% ipython --no-banner

In [1]: import numpy as np

In [2]: import numpy.linalg as la

In [3]: np.set_printoptions(suppress=True, linewidth=200)

In [4]: rng = np.random.default_rng(293)

In [5]: arr = np.triu(rng.random((10, 10)) < 0.2, 1).astype(int)

In [6]: arr = arr + arr.T

In [7]: arr
Out[7]: 
array([[0, 0, 0, 0, 0, 0, 1, 0, 0, 0],
       [0, 0, 0, 0, 0, 0, 0, 1, 0, 0],
       [0, 0, 0, 0, 1, 0, 0, 0, 0, 0],
       [0, 0, 0, 0, 0, 0, 0, 0, 0, 0],
       [0, 0, 1, 0, 0, 0, 0, 0, 0, 0],
       [0, 0, 0, 0, 0, 0, 0, 0, 0, 1],
       [1, 0, 0, 0, 0, 0, 0, 0, 1, 0],
       [0, 1, 0, 0, 0, 0, 0, 0, 0, 0],
       [0, 0, 0, 0, 0, 0, 1, 0, 0, 0],
       [0, 0, 0, 0, 0, 1, 0, 0, 0, 0]])

In [8]: # columns 0 and 8 are equal

In [9]: np.round(la.det(arr), 3)
Out[9]: np.float64(0.0)

In [10]: np.round(np.sort(la.eigvals(arr).real), 3) + 0
Out[10]: array([-1.414, -1.   , -1.   , -1.   ,  0.   ,  0.   ,  1.   ,  1.   ,  1.   ,  1.414])

In [11]: round(np.trace(la.pinv(arr) @ arr), 3)
Out[11]: np.float64(8.0)

In [12]: E = np.load("a.npy")

In [13]: print(E)
[[ 0.023 -0.368 -1.289 -0.117 -0.014 -0.035  2.333  0.05  -4.043 -0.156]
 [ 0.116 -0.629 -1.738 -0.098  0.001 -0.016  0.746 -0.007  4.309 -0.03 ]
 [-0.356  0.473  0.035  0.053  0.     0.018  0.556  0.03   0.594  0.117]
 [ 0.213 -0.069 -5.227  0.131 -0.021 -0.021 -0.574  0.001  0.652  0.156]
 [-0.044  0.148 -3.048 -0.045  0.009  0.     1.505  0.012 -0.791 -0.05 ]
 [ 0.263  0.154 -0.03  -0.009 -0.003  0.006 -1.465 -0.011  0.373  0.103]
 [-0.032  0.287 -0.818 -0.052 -0.001  0.011  1.922  0.036 -1.842 -0.007]
 [ 0.03  -0.81  -2.322 -0.105 -0.012 -0.009  0.559  0.035 -6.378 -0.172]
 [ 0.133 -0.75  -5.279  0.061  0.001 -0.013 -1.408 -0.05  -2.96   0.135]
 [ 0.336  0.783  5.325  0.098  0.014  0.023  0.711 -0.015 -2.016 -0.124]
 [ 0.078 -0.635  0.701  0.152  0.019 -0.005  0.104  0.017  5.855  0.104]
 [-0.104  0.315 -1.374 -0.111 -0.009 -0.001  1.634 -0.014 -5.415  0.115]
 [-0.174  0.414 -3.563  0.104  0.007  0.004 -1.43   0.016 -0.033  0.137]
 [ 0.401 -0.094  0.208 -0.085  0.012  0.009 -2.275  0.079  0.609 -0.179]
 [ 0.217  0.106  0.236 -0.124 -0.005 -0.002  0.173  0.003  3.918  0.158]]

In [14]: E.reshape(-1, 2)
Out[14]: 
array([[ 0.023, -0.368],
       [-1.289, -0.117],
       [-0.014, -0.035],
       [ 2.333,  0.05 ],
       [-4.043, -0.156],
       [ 0.116, -0.629],
       [-1.738, -0.098],
       [ 0.001, -0.016],
       [ 0.746, -0.007],
       [ 4.309, -0.03 ],
       [-0.356,  0.473],
       [ 0.035,  0.053],
       [ 0.   ,  0.018],
       [ 0.556,  0.03 ],
       [ 0.594,  0.117],
       [ 0.213, -0.069],
       [-5.227,  0.131],
       [-0.021, -0.021],
       [-0.574,  0.001],
       [ 0.652,  0.156],
       [-0.044,  0.148],
       [-3.048, -0.045],
       [ 0.009,  0.   ],
       [ 1.505,  0.012],
       [-0.791, -0.05 ],
       [ 0.263,  0.154],
       [-0.03 , -0.009],
       [-0.003,  0.006],
       [-1.465, -0.011],
       [ 0.373,  0.103],
       [-0.032,  0.287],
       [-0.818, -0.052],
       [-0.001,  0.011],
       [ 1.922,  0.036],
       [-1.842, -0.007],
       [ 0.03 , -0.81 ],
       [-2.322, -0.105],
       [-0.012, -0.009],
       [ 0.559,  0.035],
       [-6.378, -0.172],
       [ 0.133, -0.75 ],
       [-5.279,  0.061],
       [ 0.001, -0.013],
       [-1.408, -0.05 ],
       [-2.96 ,  0.135],
       [ 0.336,  0.783],
       [ 5.325,  0.098],
       [ 0.014,  0.023],
       [ 0.711, -0.015],
       [-2.016, -0.124],
       [ 0.078, -0.635],
       [ 0.701,  0.152],
       [ 0.019, -0.005],
       [ 0.104,  0.017],
       [ 5.855,  0.104],
       [-0.104,  0.315],
       [-1.374, -0.111],
       [-0.009, -0.001],
       [ 1.634, -0.014],
       [-5.415,  0.115],
       [-0.174,  0.414],
       [-3.563,  0.104],
       [ 0.007,  0.004],
       [-1.43 ,  0.016],
       [-0.033,  0.137],
       [ 0.401, -0.094],
       [ 0.208, -0.085],
       [ 0.012,  0.009],
       [-2.275,  0.079],
       [ 0.609, -0.179],
       [ 0.217,  0.106],
       [ 0.236, -0.124],
       [-0.005, -0.002],
       [ 0.173,  0.003],
       [ 3.918,  0.158]])

In [15]: E.reshape(2, -1)
Out[15]: 
array([[ 0.023, -0.368, -1.289, -0.117, -0.014, -0.035,  2.333,  0.05 , -4.043, -0.156,  0.116, -0.629, -1.738, -0.098,  0.001, -0.016,  0.746, -0.007,  4.309, -0.03 , -0.356,  0.473,  0.035,
         0.053,  0.   ,  0.018,  0.556,  0.03 ,  0.594,  0.117,  0.213, -0.069, -5.227,  0.131, -0.021, -0.021, -0.574,  0.001,  0.652,  0.156, -0.044,  0.148, -3.048, -0.045,  0.009,  0.   ,
         1.505,  0.012, -0.791, -0.05 ,  0.263,  0.154, -0.03 , -0.009, -0.003,  0.006, -1.465, -0.011,  0.373,  0.103, -0.032,  0.287, -0.818, -0.052, -0.001,  0.011,  1.922,  0.036, -1.842,
        -0.007,  0.03 , -0.81 , -2.322, -0.105, -0.012],
       [-0.009,  0.559,  0.035, -6.378, -0.172,  0.133, -0.75 , -5.279,  0.061,  0.001, -0.013, -1.408, -0.05 , -2.96 ,  0.135,  0.336,  0.783,  5.325,  0.098,  0.014,  0.023,  0.711, -0.015,
        -2.016, -0.124,  0.078, -0.635,  0.701,  0.152,  0.019, -0.005,  0.104,  0.017,  5.855,  0.104, -0.104,  0.315, -1.374, -0.111, -0.009, -0.001,  1.634, -0.014, -5.415,  0.115, -0.174,
         0.414, -3.563,  0.104,  0.007,  0.004, -1.43 ,  0.016, -0.033,  0.137,  0.401, -0.094,  0.208, -0.085,  0.012,  0.009, -2.275,  0.079,  0.609, -0.179,  0.217,  0.106,  0.236, -0.124,
        -0.005, -0.002,  0.173,  0.003,  3.918,  0.158]])

In [16]: E.ravel(order="F")
Out[16]: 
array([ 0.023,  0.116, -0.356,  0.213, -0.044,  0.263, -0.032,  0.03 ,  0.133,  0.336,  0.078, -0.104, -0.174,  0.401,  0.217, -0.368, -0.629,  0.473, -0.069,  0.148,  0.154,  0.287, -0.81 , -0.75 ,
        0.783, -0.635,  0.315,  0.414, -0.094,  0.106, -1.289, -1.738,  0.035, -5.227, -3.048, -0.03 , -0.818, -2.322, -5.279,  5.325,  0.701, -1.374, -3.563,  0.208,  0.236, -0.117, -0.098,  0.053,
        0.131, -0.045, -0.009, -0.052, -0.105,  0.061,  0.098,  0.152, -0.111,  0.104, -0.085, -0.124, -0.014,  0.001,  0.   , -0.021,  0.009, -0.003, -0.001, -0.012,  0.001,  0.014,  0.019, -0.009,
        0.007,  0.012, -0.005, -0.035, -0.016,  0.018, -0.021,  0.   ,  0.006,  0.011, -0.009, -0.013,  0.023, -0.005, -0.001,  0.004,  0.009, -0.002,  2.333,  0.746,  0.556, -0.574,  1.505, -1.465,
        1.922,  0.559, -1.408,  0.711,  0.104,  1.634, -1.43 , -2.275,  0.173,  0.05 , -0.007,  0.03 ,  0.001,  0.012, -0.011,  0.036,  0.035, -0.05 , -0.015,  0.017, -0.014,  0.016,  0.079,  0.003,
       -4.043,  4.309,  0.594,  0.652, -0.791,  0.373, -1.842, -6.378, -2.96 , -2.016,  5.855, -5.415, -0.033,  0.609,  3.918, -0.156, -0.03 ,  0.117,  0.156, -0.05 ,  0.103, -0.007, -0.172,  0.135,
       -0.124,  0.104,  0.115,  0.137, -0.179,  0.158])

In [17]: blk = E.reshape(15, 2, -1)

In [18]: blk[:, 0]
Out[18]: 
array([[ 0.023, -0.368, -1.289, -0.117, -0.014],
       [ 0.116, -0.629, -1.738, -0.098,  0.001],
       [-0.356,  0.473,  0.035,  0.053,  0.   ],
       [ 0.213, -0.069, -5.227,  0.131, -0.021],
       [-0.044,  0.148, -3.048, -0.045,  0.009],
       [ 0.263,  0.154, -0.03 , -0.009, -0.003],
       [-0.032,  0.287, -0.818, -0.052, -0.001],
       [ 0.03 , -0.81 , -2.322, -0.105, -0.012],
       [ 0.133, -0.75 , -5.279,  0.061,  0.001],
       [ 0.336,  0.783,  5.325,  0.098,  0.014],
       [ 0.078, -0.635,  0.701,  0.152,  0.019],
       [-0.104,  0.315, -1.374, -0.111, -0.009],
       [-0.174,  0.414, -3.563,  0.104,  0.007],
       [ 0.401, -0.094,  0.208, -0.085,  0.012],
       [ 0.217,  0.106,  0.236, -0.124, -0.005]])

In [19]: print(np.einsum("ihd,jhd->hij", blk, blk).shape)
(2, 15, 15)

In [20]: np.swapaxes(blk, 1, 2)[3]
Out[20]: 
array([[ 0.213, -0.021],
       [-0.069, -0.574],
       [-5.227,  0.001],
       [ 0.131,  0.652],
       [-0.021,  0.156]])
